$ ipython --no-banner

In [1]: import numpy as np

In [2]: from numpy import linalg as LA

In [3]: np.set_printoptions(suppress=True, linewidth=200)

In [4]: def tidy(a):
   ...:     return np.round(a, 2) + 0
   ...: 

In [5]: B = np.array([[0, -2, 2], [3, -2, -1], [0, -2, 0]])

In [6]: K = B.T @ B

In [7]: print(K)
[[ 9 -6 -3]
 [-6 12 -2]
 [-3 -2  5]]

In [8]: O, r_ = LA.qr(K)

In [9]: print(tidy(np.abs(np.diag(r_))))
[11.22  8.35  1.54]

In [10]: print(tidy(abs(r_[0, 0])), tidy(LA.norm(K[:, 0])))
11.22 11.22

In [11]: print(tidy(O.T @ O))
[[1. 0. 0.]
 [0. 1. 0.]
 [0. 0. 1.]]

In [12]: print(tidy(O))
[[-0.8  -0.31  0.51]
 [ 0.53 -0.75  0.38]
 [ 0.27  0.58  0.77]]

In [13]: print(O.shape, r_.shape)
(3, 3) (3, 3)

In [14]: print(tidy(r_))
[[-11.22  10.69   2.67]
 [  0.    -8.35   5.34]
 [  0.     0.     1.54]]

In [15]: print(tidy(O @ r_))
[[ 9. -6. -3.]
 [-6. 12. -2.]
 [-3. -2.  5.]]

In [16]: w, evecs = LA.eigh(K)

In [17]: x = np.array([-3, -3, 0])

In [18]: print(np.abs(K).sum(axis=1).max(), tidy(np.abs(w).max()))
20 16.69

In [19]: print(x @ K @ x)
81

In [20]: print(tidy(LA.eigvalsh(K[1:, 1:])))
[ 4.47 12.53]

In [21]: print(tidy(evecs * np.maximum(w, 0) @ evecs.T))
[[ 9. -6. -3.]
 [-6. 12. -2.]
 [-3. -2.  5.]]

In [22]: O, evecs = LA.qr(K[:, :2])[0], LA.qr(K[:, 2:])[0]

In [23]: s = LA.svd(O.T @ evecs, compute_uv=False)

In [24]: print((s > 0.9).sum())
1
